$ python3 -q
>>> import numpy as np
>>> np.set_printoptions(precision=2, suppress=True, linewidth=160)
>>> arr = np.load("data.npy")
>>> print(arr)
[[1 0 0]
 [0 0 0]
 [0 0 0]]
>>> U, s, VT = np.linalg.svd(arr)
>>> print(np.argmax(s[:-1] / (s[1:] + 1e-6)) + 1)
1
>>> print(s)
[1. 0. 0.]
>>> M2 = U[:, :1] @ np.diag(s[:1]) @ VT[:1]
>>> print(M2)
[[1. 0. 0.]
 [0. 0. 0.]
 [0. 0. 0.]]
>>> print([int(np.linalg.matrix_rank(np.linalg.matrix_power(arr, p))) for p in range(1, 4)])
[1, 1, 1]
>>> print(np.prod(np.diag(arr)), round(np.linalg.det(arr), 2))
0 0.0
>>> print(np.sort(np.linalg.eigvals(arr)))
[0. 0. 1.]
>>> print(arr @ arr)
[[1 0 0]
 [0 0 0]
 [0 0 0]]
>>> print(np.linalg.norm(arr, axis=1).argmax())
0
>>> print(round(np.linalg.norm(arr[2] - arr[1]), 2))
0.0
>>> print(round(float(np.linalg.norm(arr, "nuc")), 2))
1.0
>>> print(round(float(np.linalg.norm(arr, 1)), 2), round(float(np.linalg.norm(arr, np.inf)), 2))
1.0 1.0
>>> print(round(float(np.linalg.norm(arr) ** 2 / np.linalg.norm(arr, 2) ** 2), 2))
1.0
>>> arr.inv()
Traceback (most recent call last):
  File "<python-input-18>", line 1, in <module>
    arr.inv()
    ^^^^^^^
AttributeError: 'numpy.ndarray' object has no attribute 'inv'
>>> print(np.sort(np.abs(np.linalg.eigvals(arr))))
[0. 0. 1.]
>>> print(np.trace(arr))
1
>>> print(np.allclose(arr @ arr.T, arr.T @ arr))
True
>>> print(arr @ arr)
[[1 0 0]
 [0 0 0]
 [0 0 0]]
>>> print(round(float(np.linalg.det(arr)), 2))
0.0
>>> np.linalg.determinant(arr)
Traceback (most recent call last):
  File "<python-input-24>", line 1, in <module>
    np.linalg.determinant(arr)
    ^^^^^^^^^^^^^^^^^^^^^
AttributeError: module 'numpy.linalg' has no attribute 'determinant'
>>> A = np.diag(np.array([5, 5, -2, 3, -2])) + -3 * np.eye(5, k=1) + -3 * np.eye(5, k=-1)
>>> print(A)
[[ 5. -3.  0.  0.  0.]
 [-3.  5. -3.  0.  0.]
 [ 0. -3. -2. -3.  0.]
 [ 0.  0. -3.  3. -3.]
 [ 0.  0.  0. -3. -2.]]
>>> Q, V = np.linalg.qr(A[:, :4])[0], np.linalg.qr(A[:, 4:])[0]
>>> s = np.linalg.svd(Q.T @ V, compute_uv=False)
>>> print(np.degrees(np.arccos(s.clip(0, 1))))
[54.86]
>>> print(np.round(np.linalg.norm(Q @ Q.T - V @ V.T, 2), 2))
1.0
>>> print(s)
[0.58]
>>> print((s > 0.9).sum())
0
>>> vals, V = np.linalg.eig(A)
>>> print(np.sort(np.linalg.eigvals(np.linalg.inv(A))))
[-0.39 -0.2   0.12  0.19  0.4 ]
>>> print(np.sort(np.linalg.eigvals(A @ A)))
[ 6.27  6.55 23.9  28.93 73.35]
>>> E = np.load("block6.npy")
>>> print(E)
[[0 0 1 0]
 [1 0 0 0]
 [0 0 0 1]
 [0 1 0 0]]
>>> r0 = np.array([0, 2, 0, 0])
>>> M2 = E + np.outer(r0, np.eye(4)[1])
>>> print(np.linalg.matrix_rank(np.linalg.inv(M2) - np.linalg.inv(E), tol=1e-8))
1
>>> print(M2)
[[0. 0. 1. 0.]
 [1. 2. 0. 0.]
 [0. 0. 0. 1.]
 [0. 1. 0. 0.]]
>>> print(round(float(np.linalg.det(M2) / np.linalg.det(E)), 2), round(float(1 + np.linalg.solve(E, r0)[1]), 2))
1.0 1.0
>>> print(np.linalg.matrix_rank(M2 - E))
1
>>> print(E - E[0])
[[ 0  0  0  0]
 [ 1  0 -1  0]
 [ 0  0 -1  1]
 [ 0  1 -1  0]]
>>> np.zeros(4, 4)
Traceback (most recent call last):
  File "<python-input-45>", line 1, in <module>
    np.zeros(4, 4)
    ~~~~~~~~^^^^^^
TypeError: Cannot interpret '4' as a data type
>>> print(E.sum(axis=1))
[1 1 1 1]
>>> E[:, 4]
Traceback (most recent call last):
  File "<python-input-47>", line 1, in <module>
    E[:, 4]
    ~^^^^^^
IndexError: index 4 is out of bounds for axis 1 with size 4
>>> print(np.abs(E).max())
1
>>> print(np.diff(E, axis=0))
[[ 1  0 -1  0]
 [-1  0  0  1]
 [ 0  1  0 -1]]
>>> M2 = np.array([[-2, 1, -2], [0, 3, 1]])
>>> basis = np.kron(M2, E)
>>> print(np.linalg.matrix_rank(basis))
8
>>> rng = np.random.default_rng(6213)
>>> labels = rng.permutation(4)
>>> print(labels)
[2 1 0 3]
>>> M2 = E[labels][:, labels]
>>> print(M2)
[[0 0 0 1]
 [0 0 1 0]
 [1 0 0 0]
 [0 1 0 0]]
>>> print(np.trace(M2))
0
>>> print(round(float(np.linalg.det(M2)), 2), round(np.linalg.det(E[labels]), 2))
-1.0 1.0
>>> print(E.T @ E)
[[1 0 0 0]
 [0 1 0 0]
 [0 0 1 0]
 [0 0 0 1]]
>>> print(E[:, 3] @ E[:, 2])
0
>>> print(np.linalg.norm(E, axis=0))
[1. 1. 1. 1.]
>>> print(np.linalg.svd(E, compute_uv=False))
[1. 1. 1. 1.]
>>> W0 = np.loadtxt("layer6.csv", delimiter=",")
>>> print(W0)
[[-1.56  0.39 -0.2  -0.24  1.13  0.17]
 [-0.49 -0.12 -0.83  1.37 -0.35 -1.03]
 [ 0.66  1.78  0.08  0.45  0.42 -0.13]
 [ 0.74 -0.45 -0.44 -0.63  1.13 -1.17]
 [-0.58  0.42  0.99 -0.68 -0.72 -1.24]
 [-0.08  0.54 -1.44 -1.   -0.78  0.07]]
>>> M2 = W0 / np.linalg.norm(W0, axis=1, keepdims=True)
>>> gram = M2 @ M2.T
>>> print(gram[1].round(2) + 0)
[0. 1. 0. 0. 0. 0.]
>>> print(np.argwhere(np.triu(np.abs(gram) > 0.95, 1)))
[]
>>> print((np.abs(gram) > 0.9).astype(int))
[[1 0 0 0 0 0]
 [0 1 0 0 0 0]
 [0 0 1 0 0 0]
 [0 0 0 1 0 0]
 [0 0 0 0 1 0]
 [0 0 0 0 0 1]]
>>> print((gram - 2 * np.eye(6)).round(6).argmax(axis=1))
[1 0 0 0 0 0]
